% python3 -q
>>> import numpy as np
>>> from numpy import linalg as LA
>>> np.set_printoptions(suppress=True, linewidth=100)
>>> def tidy(a):
...     return np.round(a, 4) + 0
... 
>>> J = np.loadtxt("layer15.csv", delimiter=",")
>>> J
array([[0.2941, 0.2353, 0.4706],
       [0.5385, 0.4615, 0.    ],
       [0.2667, 0.2   , 0.5333]])
>>> # a transition matrix
>>> tidy(np.poly(J))
array([ 1.    , -1.2889,  0.2865,  0.0024])
>>> print(tidy(LA.eigvals(J).sum().real))
1.2889
>>> tidy(np.einsum("ij,ji->", J, J))
np.float64(1.0883)
>>> print(np.einsum("ii->", J))
1.2889
>>> tidy(LA.det(J[::-1]))
np.float64(0.0024)
>>> print(tidy(LA.det(2 * J)), tidy(LA.det(J)))
-0.0194 -0.0024
>>> G = J.T @ J
>>> tidy(LA.svd(J, compute_uv=False) ** 2)
array([1.0068, 0.255 , 0.    ])
>>> np.allclose(G, G.T)
True
>>> data = np.array([[1, -1, 3, 2, -3],
...     [0, -3, 3, -2, 3],
...     [0, 0, 2, 0, -1],
...     [0, 0, 0, -1, 0],
...     [0, 0, 0, 0, 3]])
>>> B = np.array([[2, -4], [-3, -5]])
>>> basis = np.kron(B, data)
>>> basis.shape
(10, 10)
>>> basis
array([[  2,  -2,   6,   4,  -6,  -4,   4, -12,  -8,  12],
       [  0,  -6,   6,  -4,   6,   0,  12, -12,   8, -12],
       [  0,   0,   4,   0,  -2,   0,   0,  -8,   0,   4],
       [  0,   0,   0,  -2,   0,   0,   0,   0,   4,   0],
       [  0,   0,   0,   0,   6,   0,   0,   0,   0, -12],
       [ -3,   3,  -9,  -6,   9,  -5,   5, -15, -10,  15],
       [  0,   9,  -9,   6,  -9,   0,  15, -15,  10, -15],
       [  0,   0,  -6,   0,   3,   0,   0, -10,   0,   5],
       [  0,   0,   0,   3,   0,   0,   0,   0,   5,   0],
       [  0,   0,   0,   0,  -9,   0,   0,   0,   0, -15]])
>>> vals, evecs = LA.eig(data)
>>> data @ evecs[:, 0] - vals[0] * evecs[:, 0]
array([0., 0., 0., 0., 0.])
>>> np.prod(vals)
np.float64(18.0)
>>> tidy(np.sort(LA.eigvals(data @ data)))
array([1., 1., 4., 9., 9.])
>>> print(tidy(np.sort(LA.eigvals(LA.inv(data)))))
[-1.     -0.3333  0.3333  0.5     1.    ]
>>> vals
array([ 1., -3.,  2., -1.,  3.])
>>> [int(LA.matrix_rank(LA.matrix_power(data, p))) for p in range(1, 6)]
[5, 5, 5, 5, 5]
>>> data @ data
array([[  1,   2,   6,   2, -18],
       [  0,   9,  -3,   8,  -3],
       [  0,   0,   4,   0,  -5],
       [  0,   0,   0,   1,   0],
       [  0,   0,   0,   0,   9]])
>>> x0 = np.array([-2, 0, 2, 1, 1])
>>> h = np.maximum(data @ x0, 0)
>>> np.maximum(data @ x0, 0) - np.maximum(-data @ x0, 0)
array([ 3,  7,  3, -1,  3])
>>> m1 = np.load("w.npy")
>>> m1
array([[-1.1142, -2.7854],
       [-2.7854,  1.1142]])
>>> # symmetric, so the eigenvalues are real
>>> q, r_ = LA.qr(m1)
>>> tidy(np.trace(q @ q.T))
np.float64(2.0)
>>> tidy(q)
array([[-0.3714, -0.9285],
       [-0.9285,  0.3714]])
>>> print(q.shape, r_.shape)
(2, 2) (2, 2)
>>> tidy(np.abs(LA.eigvals(q)).max())
np.float64(1.0)
>>> tidy(LA.det(q))
np.float64(-1.0)
>>> LA.determinant(q)
Traceback (most recent call last):
  File "<python-input-41>", line 1, in <module>
    LA.determinant(q)
    ^^^^^^^^^^^^^^
AttributeError: module 'numpy.linalg' has no attribute 'determinant'
>>> (q - q.T) / 2
array([[0., 0.],
       [0., 0.]])
>>> tidy(np.sort(np.abs(LA.eigvals(q))))
array([1., 1.])
>>> np.allclose(q @ q.T, q.T @ q)
True
>>> B = m1 / np.sqrt((m1 ** 2).mean(axis=1, keepdims=True))
>>> tidy(B[1])
array([-1.3131,  0.5252])
>>> tidy(LA.norm(B, axis=1))
array([1.4142, 1.4142])
>>> tidy(LA.svd(m1, compute_uv=False))
array([3., 3.])
>>> print(tidy(m1[:, 1] @ m1[:, 0]))
0.0
>>> tidy(LA.pinv(m1))
array([[-0.1238, -0.3095],
       [-0.3095,  0.1238]])
>>> tidy(m1.T @ m1)
array([[8.9999, 0.    ],
       [0.    , 8.9999]])
>>> tidy(m1 @ m1.T)
array([[8.9999, 0.    ],
       [0.    , 8.9999]])
>>> E = np.loadtxt("out2.csv", delimiter=",")
>>> E
array([[  0.,   0.,  58.],
       [  0.,   0.,  44.],
       [  0.,   0.,  44.],
       [  0.,   0.,  42.],
       [  0.,  32.,   2.],
       [  0.,   0.,  36.],
       [ 40.,  63.,   0.],
       [ 89., 112.,   0.],
       [  0.,   0.,  16.],
       [ 66.,  48.,   0.],
       [ 68.,  77.,   0.],
       [ 38.,   0.,   0.],
       [  0.,   0.,  92.],
       [  0.,   0.,  48.],
       [  0.,   0.,  68.],
       [  0.,   0.,  32.],
       [ 47.,   0.,   0.],
       [  0.,   0.,  32.],
       [  0.,   0.,  26.],
       [ 53.,  80.,   0.],
       [  0.,   1.,  28.],
       [ 18.,  38.,   0.],
       [  0.,   0.,  18.],
       [112., 127.,   0.],
       [ 52.,  41.,   0.],
       [ 39.,  24.,   0.],
       [  0.,   0.,  66.],
       [  1.,   0.,  18.],
       [  0.,  15.,  12.]])
>>> # row 2 repeats row 1
>>> q, r_ = LA.qr(E)
>>> tidy(q @ r_)
array([[  0.,   0.,  58.],
       [  0.,   0.,  44.],
       [  0.,   0.,  44.],
       [  0.,   0.,  42.],
       [  0.,  32.,   2.],
       [  0.,   0.,  36.],
       [ 40.,  63.,   0.],
       [ 89., 112.,   0.],
       [  0.,   0.,  16.],
       [ 66.,  48.,   0.],
       [ 68.,  77.,   0.],
       [ 38.,   0.,   0.],
       [  0.,   0.,  92.],
       [  0.,   0.,  48.],
       [  0.,   0.,  68.],
       [  0.,   0.,  32.],
       [ 47.,   0.,   0.],
       [  0.,   0.,  32.],
       [  0.,   0.,  26.],
       [ 53.,  80.,   0.],
       [  0.,   1.,  28.],
       [ 18.,  38.,   0.],
       [  0.,   0.,  18.],
       [112., 127.,   0.],
       [ 52.,  41.,   0.],
       [ 39.,  24.,   0.],
       [  0.,   0.,  66.],
       [  1.,   0.,  18.],
       [  0.,  15.,  12.]])
>>> q.shape, r_.shape
((29, 3), (3, 3))
>>> print(tidy(q.T @ q))
[[1. 0. 0.]
 [0. 1. 0.]
 [0. 0. 1.]]
>>> tidy(np.abs(np.diag(r_)))
array([205.078 ,  89.6701, 186.    ])
>>> tidy(abs(r_[0, 0])), tidy(LA.norm(E[:, 0]))
(np.float64(205.078), np.float64(205.078))
